% ipython --no-banner

In [1]: import numpy as np

In [2]: np.set_printoptions(precision=2, suppress=True, linewidth=160, legacy="1.25")

In [3]: def tidy(a):
   ...:     return np.round(a, 2) + 0
   ...: 

In [4]: data = np.array([[-2.06, 3.96, 2.12, 11.89, 0.01],
   ...:     [5.12, 18.06, 8.94, -2.0, 13.88],
   ...:     [-3.04, -10.1, -5.02, 1.99, -8.12],
   ...:     [3.01, 8.01, 3.95, -4.04, 6.98],
   ...:     [-3.77, -16.01, -8.08, -0.04, -12.15],
   ...:     [5.22, 14.15, 7.01, -5.95, 11.89]])

In [5]: data
Out[5]: 
array([[ -2.06,   3.96,   2.12,  11.89,   0.01],
       [  5.12,  18.06,   8.94,  -2.  ,  13.88],
       [ -3.04, -10.1 ,  -5.02,   1.99,  -8.12],
       [  3.01,   8.01,   3.95,  -4.04,   6.98],
       [ -3.77, -16.01,  -8.08,  -0.04, -12.15],
       [  5.22,  14.15,   7.01,  -5.95,  11.89]])

In [6]: vec = np.array([-1, 0, 1, -1, 2])

In [7]: rhs = data @ vec

In [8]: tidy(np.linalg.pinv(data) @ data)
Out[8]: 
array([[1., 0., 0., 0., 0.],
       [0., 1., 0., 0., 0.],
       [0., 0., 1., 0., 0.],
       [0., 0., 0., 1., 0.],
       [0., 0., 0., 0., 1.]])

In [9]: tidy(np.linalg.solve(data.T @ data, data.T @ rhs))
Out[9]: array([-1.,  0.,  1., -1.,  2.])

In [10]: rng = np.random.default_rng(641703)

In [11]: rhs = rhs + 0.05 * rng.normal(size=6)

In [12]: tidy(rhs)
Out[12]: array([ -7.67,  33.61, -20.27,  18.93, -28.6 ,  31.58])

In [13]: beta, *_ = np.linalg.lstsq(data, rhs)

In [14]: tidy(np.linalg.norm(rhs - data @ beta))
Out[14]: 0.0

In [15]: tidy(beta)
Out[15]: array([-0.38, -0.72,  1.46, -0.73,  2.45])

In [16]: A = np.load("mat.npy")

In [17]: A
Out[17]: 
array([[0, 1, 0, 1, 0, 0, 1, 0, 0, 0, 1],
       [1, 0, 0, 1, 0, 0, 0, 0, 1, 0, 1],
       [0, 0, 0, 0, 1, 1, 0, 0, 0, 1, 0],
       [1, 1, 0, 0, 0, 0, 0, 0, 0, 0, 1],
       [0, 0, 1, 0, 0, 1, 0, 1, 0, 1, 0],
       [0, 0, 1, 0, 1, 0, 0, 1, 0, 1, 0],
       [1, 0, 0, 0, 0, 0, 0, 0, 1, 0, 1],
       [0, 0, 0, 0, 1, 1, 0, 0, 0, 1, 0],
       [0, 1, 0, 0, 0, 0, 1, 0, 0, 0, 0],
       [0, 0, 1, 0, 1, 1, 0, 1, 0, 0, 0],
       [1, 1, 0, 1, 0, 0, 1, 0, 0, 0, 0]])

In [18]: U, sig, Vh = np.linalg.svd(A)

In [19]: np.argmax(sig[:-1] / (sig[1:] + 1e-6)) + 1
Out[19]: 10

In [20]: Y = U[:, :10] @ np.diag(sig[:10]) @ Vh[:10]

In [21]: tidy(Y)
Out[21]: 
array([[0., 1., 0., 1., 0., 0., 1., 0., 0., 0., 1.],
       [1., 0., 0., 1., 0., 0., 0., 0., 1., 0., 1.],
       [0., 0., 0., 0., 1., 1., 0., 0., 0., 1., 0.],
       [1., 1., 0., 0., 0., 0., 0., 0., 0., 0., 1.],
       [0., 0., 1., 0., 0., 1., 0., 1., 0., 1., 0.],
       [0., 0., 1., 0., 1., 0., 0., 1., 0., 1., 0.],
       [1., 0., 0., 0., 0., 0., 0., 0., 1., 0., 1.],
       [0., 0., 0., 0., 1., 1., 0., 0., 0., 1., 0.],
       [0., 1., 0., 0., 0., 0., 1., 0., 0., 0., 0.],
       [0., 0., 1., 0., 1., 1., 0., 1., 0., 0., 0.],
       [1., 1., 0., 1., 0., 0., 1., 0., 0., 0., 0.]])

In [22]: tidy(np.linalg.norm(A - Y, 2)), tidy(sig[10])
Out[22]: (0.0, 0.0)

In [23]: arr = np.arange(70).reshape(10, 7) + 3

In [24]: arr
Out[24]: 
array([[ 3,  4,  5,  6,  7,  8,  9],
       [10, 11, 12, 13, 14, 15, 16],
       [17, 18, 19, 20, 21, 22, 23],
       [24, 25, 26, 27, 28, 29, 30],
       [31, 32, 33, 34, 35, 36, 37],
       [38, 39, 40, 41, 42, 43, 44],
       [45, 46, 47, 48, 49, 50, 51],
       [52, 53, 54, 55, 56, 57, 58],
       [59, 60, 61, 62, 63, 64, 65],
       [66, 67, 68, 69, 70, 71, 72]])

In [25]: Y = arr / np.linalg.norm(arr, axis=1, keepdims=True)

In [26]: C2 = Y @ Y.T

In [27]: tidy(C2)
Out[27]: 
array([[1.  , 0.99, 0.98, 0.97, 0.97, 0.96, 0.96, 0.96, 0.96, 0.96],
       [0.99, 1.  , 1.  , 1.  , 1.  , 0.99, 0.99, 0.99, 0.99, 0.99],
       [0.98, 1.  , 1.  , 1.  , 1.  , 1.  , 1.  , 1.  , 1.  , 1.  ],
       [0.97, 1.  , 1.  , 1.  , 1.  , 1.  , 1.  , 1.  , 1.  , 1.  ],
       [0.97, 1.  , 1.  , 1.  , 1.  , 1.  , 1.  , 1.  , 1.  , 1.  ],
       [0.96, 0.99, 1.  , 1.  , 1.  , 1.  , 1.  , 1.  , 1.  , 1.  ],
       [0.96, 0.99, 1.  , 1.  , 1.  , 1.  , 1.  , 1.  , 1.  , 1.  ],
       [0.96, 0.99, 1.  , 1.  , 1.  , 1.  , 1.  , 1.  , 1.  , 1.  ],
       [0.96, 0.99, 1.  , 1.  , 1.  , 1.  , 1.  , 1.  , 1.  , 1.  ],
       [0.96, 0.99, 1.  , 1.  , 1.  , 1.  , 1.  , 1.  , 1.  , 1.  ]])

In [28]: rank = np.linalg.matrix_rank(arr)

In [29]: rank
Out[29]: 2

In [30]: N = np.linalg.svd(arr)[2][rank:].T

In [31]: np.linalg.matrix_rank(arr.T @ arr), np.linalg.matrix_rank(arr @ arr.T)
Out[31]: (2, 2)

In [32]: np.allclose(arr @ N, 0)
Out[32]: True

In [33]: tidy(N @ N.T)
Out[33]: 
array([[ 0.54, -0.36, -0.25, -0.14, -0.04,  0.07,  0.18],
       [-0.36,  0.71, -0.21, -0.14, -0.07,  0.  ,  0.07],
       [-0.25, -0.21,  0.82, -0.14, -0.11, -0.07, -0.04],
       [-0.14, -0.14, -0.14,  0.86, -0.14, -0.14, -0.14],
       [-0.04, -0.07, -0.11, -0.14,  0.82, -0.21, -0.25],
       [ 0.07,  0.  , -0.07, -0.14, -0.21,  0.71, -0.36],
       [ 0.18,  0.07, -0.04, -0.14, -0.25, -0.36,  0.54]])

In [34]: Y = np.c_[data[:, :4] @ np.array([[3, 3, 1, 3], [0, 3, 0, 2], [3, 3, 0, 0], [0, 3, 1, 0]]), np.array([0, -1, 2, 0, 1, 0])]

In [35]: tidy(Y)
Out[35]: 
array([[  0.18,  47.73,   9.83,   1.74,   0.  ],
       [ 42.18,  90.36,   3.12,  51.48,  -1.  ],
       [-24.18, -48.51,  -1.05, -29.32,   2.  ],
       [ 20.88,  32.79,  -1.03,  25.05,   0.  ],
       [-35.55, -83.7 ,  -3.81, -43.33,   1.  ],
       [ 36.69,  61.29,  -0.73,  43.96,   0.  ]])

In [36]: np.linalg.matrix_rank(np.c_[data, Y])
Out[36]: 6

In [37]: tidy(np.linalg.norm(Y - data @ np.linalg.lstsq(data, Y)[0], axis=0))
Out[37]: array([0.  , 0.  , 0.  , 0.  , 0.19])

In [38]: F = np.load("dump.npy")

In [39]: F
Out[39]: 
array([[ 2,  0,  0,  0,  0,  0,  0,  0],
       [ 0, -8,  0,  0,  0,  0,  0,  0],
       [ 0,  0,  4,  0,  0,  0,  0,  0],
       [ 0,  0,  0,  5,  0,  0,  0,  0],
       [ 0,  0,  0,  0, -6,  0,  0,  0],
       [ 0,  0,  0,  0,  0,  5,  0,  0],
       [ 0,  0,  0,  0,  0,  0,  1,  0],
       [ 0,  0,  0,  0,  0,  0,  0, -6]])

In [40]: w, evecs = np.linalg.eigh(F)

In [41]: vec = np.array([-1, 2, 2, 0, -2, -3, 1, 0])

In [42]: tidy(vec @ F @ vec / (vec @ vec)), w[0], w[-1]
Out[42]: (0.35, -8.0, 5.0)

In [43]: [int(np.linalg.matrix_rank(np.linalg.matrix_power(F, p))) for p in range(1, 9)]
Out[43]: [8, 8, 8, 8, 8, 8, 8, 8]

In [44]: (F + F.T) / 2
Out[44]: 
array([[ 2.,  0.,  0.,  0.,  0.,  0.,  0.,  0.],
       [ 0., -8.,  0.,  0.,  0.,  0.,  0.,  0.],
       [ 0.,  0.,  4.,  0.,  0.,  0.,  0.,  0.],
       [ 0.,  0.,  0.,  5.,  0.,  0.,  0.,  0.],
       [ 0.,  0.,  0.,  0., -6.,  0.,  0.,  0.],
       [ 0.,  0.,  0.,  0.,  0.,  5.,  0.,  0.],
       [ 0.,  0.,  0.,  0.,  0.,  0.,  1.,  0.],
       [ 0.,  0.,  0.,  0.,  0.,  0.,  0., -6.]])

In [45]: np.linalg.matrix_power(F, 4)
Out[45]: 
array([[  16,    0,    0,    0,    0,    0,    0,    0],
       [   0, 4096,    0,    0,    0,    0,    0,    0],
       [   0,    0,  256,    0,    0,    0,    0,    0],
       [   0,    0,    0,  625,    0,    0,    0,    0],
       [   0,    0,    0,    0, 1296,    0,    0,    0],
       [   0,    0,    0,    0,    0,  625,    0,    0],
       [   0,    0,    0,    0,    0,    0,    1,    0],
       [   0,    0,    0,    0,    0,    0,    0, 1296]])

In [46]: np.allclose(F, F.T)
Out[46]: True

In [47]: tidy(np.linalg.eigvalsh(F).min())
Out[47]: -8.0

In [48]: np.all(np.linalg.eigvalsh(F) > 0)
Out[48]: False

In [49]: m1 = np.load("arr.npy")

In [50]: m1
Out[50]: 
array([[ -4.98,   8.76,  -8.74,   3.67,  -0.18,   6.64],
       [ -3.55,  10.07, -11.68,   9.02,   4.12,   5.66],
       [ -1.32,  -1.12,   6.8 ,  -6.07,   1.73,  -2.28],
       [ -0.97,  -4.73,   7.35,  -2.41,   4.47,  -6.45],
       [ -2.41,   1.71,   2.74,  -3.83,   0.71,   1.14],
       [ -0.51,   4.45,  -6.62,   2.19,  -2.39,   4.35],
       [ -7.77,   3.13,   1.09,  -4.84,   1.77,  -0.5 ],
       [  1.52,  -3.37,   4.19,   0.45,   1.35,  -3.05],
       [  5.06, -12.6 ,  14.92, -11.02,  -5.74,  -6.07],
       [ -2.84,   2.84,   0.72,   1.18,   5.48,  -1.65],
       [  7.98,  -4.82,   1.91,   3.82,   0.57,  -3.32],
       [  1.52,   3.5 ,  -5.03,   5.86,   2.75,   1.38],
       [  4.  ,  -1.4 ,  -2.67,   3.  ,  -3.63,   2.76],
       [ -2.44,   2.79,  -3.87,  -0.61,  -2.61,   3.63],
       [  3.95,  -7.68,   9.51,  -6.2 ,  -2.02,  -3.98],
       [  5.15,  -4.03,   2.93,  -1.85,  -3.06,  -1.51],
       [ -2.35,   3.47,  -0.72,  -0.71,   1.73,   2.37],
       [  0.13,   0.67,  -1.02,   1.04,  -0.4 ,   1.64],
       [ -1.4 ,   0.99,   1.6 ,  -2.57,   0.6 ,  -0.08],
       [ -1.9 ,  -0.81,   2.81,  -4.7 ,  -1.49,   0.  ],
       [ -3.76,   4.65,  -3.9 ,   1.56,   3.64,   0.78],
       [  1.17,  -6.64,   7.91,  -5.49,  -2.79,  -3.53],
       [  2.42,   1.22,  -2.08,   2.47,   0.32,   1.16],
       [  2.12,  -2.24,   3.64,  -2.2 ,  -1.07,  -0.77],
       [  3.03,   1.16,  -7.26,   7.27,  -0.85,   2.38],
       [  2.36,  -3.9 ,   3.6 ,   0.61,   0.58,  -3.59],
       [ -4.74,   9.53, -13.43,   8.92,   1.5 ,   7.74],
       [ -5.77,  12.57, -15.32,  12.97,   5.98,   6.71],
       [ -1.61,   2.4 ,  -2.63,   0.66,  -0.34,   1.8 ],
       [  4.99,  -0.99,  -2.39,   7.59,   2.28,  -0.69],
       [  2.72,  -7.26,   9.88,  -5.82,  -1.98,  -4.68],
       [  6.03, -11.33,  14.23,  -5.19,   0.42,  -8.54],
       [ -1.89,   5.15,  -5.47,   5.98,   3.72,   2.5 ],
       [  2.33,  -4.66,   3.76,  -2.72,  -1.83,  -2.95],
       [ -2.32,   3.04,  -3.  ,   2.81,   2.27,   0.56],
       [  1.81,  -6.62,   8.72,  -7.25,  -3.21,  -3.28],
       [  0.12,  -3.43,   1.25,  -2.62,  -2.23,  -2.09]])

In [51]: Xs = m1 - m1.mean(axis=0)

In [52]: evecs = np.linalg.svd(Xs)[2][:3]

In [53]: Y = Xs - Xs @ evecs.T @ evecs

In [54]: tidy(np.diag(evecs.T @ evecs))
Out[54]: array([0.56, 0.37, 0.48, 0.62, 0.65, 0.31])

In [55]: tidy((Xs @ evecs.T).std(axis=0))
Out[55]: array([10.85,  3.82,  2.79])

In [56]: np.linalg.norm(Y, axis=1).round(6).argmax()
Out[56]: 36

In [57]: tidy(np.cov(Xs @ evecs.T, rowvar=False))
Out[57]: 
array([[121.07,   0.  ,   0.  ],
       [  0.  ,  14.96,   0.  ],
       [  0.  ,   0.  ,   7.98]])

In [58]: Xs = (m1 - m1.mean(axis=0)) / m1.std(axis=0)

In [59]: np.argwhere(np.abs(Xs) > 2)
Out[59]: 
array([[ 6,  0],
       [ 8,  1],
       [ 8,  2],
       [ 8,  3],
       [ 8,  4],
       [10,  0],
       [26,  5],
       [27,  1],
       [27,  2],
       [27,  3],
       [27,  4],
       [31,  5]])

In [60]: beta = np.linalg.lstsq(np.delete(Xs, 3, axis=1), Xs[:, 3])[0]

In [61]: np.abs(beta).argmax()
Out[61]: 2

In [62]: W2 = np.array([[-0.8, -0.3, -2.3], [1.1, -0.6, -1.4]])

In [63]: feats = np.array([[1, 2],
    ...:     [2, -2],
    ...:     [-2, -3],
    ...:     [3, 3],
    ...:     [3, -1],
    ...:     [0, -2],
    ...:     [3, 0],
    ...:     [0, 1],
    ...:     [1, -2],
    ...:     [1, 2],
    ...:     [-3, -1],
    ...:     [1, 3],
    ...:     [3, -3],
    ...:     [-3, -2],
    ...:     [-1, -2],
    ...:     [-1, -2],
    ...:     [-2, -2],
    ...:     [-1, 2],
    ...:     [-2, 0],
    ...:     [1, 2],
    ...:     [2, -3],
    ...:     [0, -2],
    ...:     [3, 1],
    ...:     [-1, -1],
    ...:     [3, -3],
    ...:     [-1, 0],
    ...:     [0, -2],
    ...:     [-2, -3],
    ...:     [-3, 1],
    ...:     [1, 1],
    ...:     [2, 2],
    ...:     [-1, 2],
    ...:     [1, -1]]) @ W2 + 0.1 * rng.normal(size=(33, 3))

In [64]: tidy(feats)
Out[64]: 
array([[  1.43,  -1.44,  -5.05],
       [ -3.93,   0.53,  -1.88],
       [ -1.84,   2.24,   8.7 ],
       [  1.07,  -2.78, -11.16],
       [ -3.67,  -0.32,  -5.4 ],
       [ -2.19,   1.13,   2.95],
       [ -2.53,  -0.84,  -6.92],
       [  0.98,  -0.7 ,  -1.5 ],
       [ -3.06,   0.92,   0.51],
       [  1.4 ,  -1.55,  -5.15],
       [  1.31,   1.47,   8.21],
       [  2.5 ,  -2.14,  -6.48],
       [ -5.71,   0.75,  -2.88],
       [  0.15,   2.1 ,   9.72],
       [ -1.47,   1.62,   5.05],
       [ -1.6 ,   1.42,   5.07],
       [ -0.5 ,   2.  ,   7.4 ],
       [  2.92,  -0.8 ,  -0.52],
       [  1.51,   0.49,   4.67],
       [  1.52,  -1.58,  -5.  ],
       [ -5.03,   1.4 ,  -0.45],
       [ -2.04,   1.27,   2.8 ],
       [ -1.31,  -1.42,  -8.25],
       [ -0.37,   0.84,   3.91],
       [ -5.59,   0.87,  -2.65],
       [  0.75,   0.4 ,   2.31],
       [ -2.26,   1.24,   2.98],
       [ -1.66,   2.35,   8.74],
       [  3.33,   0.31,   5.28],
       [  0.28,  -0.91,  -3.85],
       [  0.58,  -1.63,  -7.35],
       [  3.15,  -0.76,  -0.53],
       [ -1.9 ,   0.42,  -0.79]])

In [65]: U, sig, Vh = np.linalg.svd(arr)

In [66]: np.argmax(sig[:-1] / (sig[1:] + 1e-6)) + 1
Out[66]: 2

In [67]: Y = U[:, :2] @ np.diag(sig[:2]) @ Vh[:2]

In [68]: tidy(np.abs(arr - Y).max())
Out[68]: 0.0

In [69]: tidy(Y)
Out[69]: 
array([[ 3.,  4.,  5.,  6.,  7.,  8.,  9.],
       [10., 11., 12., 13., 14., 15., 16.],
       [17., 18., 19., 20., 21., 22., 23.],
       [24., 25., 26., 27., 28., 29., 30.],
       [31., 32., 33., 34., 35., 36., 37.],
       [38., 39., 40., 41., 42., 43., 44.],
       [45., 46., 47., 48., 49., 50., 51.],
       [52., 53., 54., 55., 56., 57., 58.],
       [59., 60., 61., 62., 63., 64., 65.],
       [66., 67., 68., 69., 70., 71., 72.]])

In [70]: np.linalg.matrix_rank(Y)
Out[70]: 2
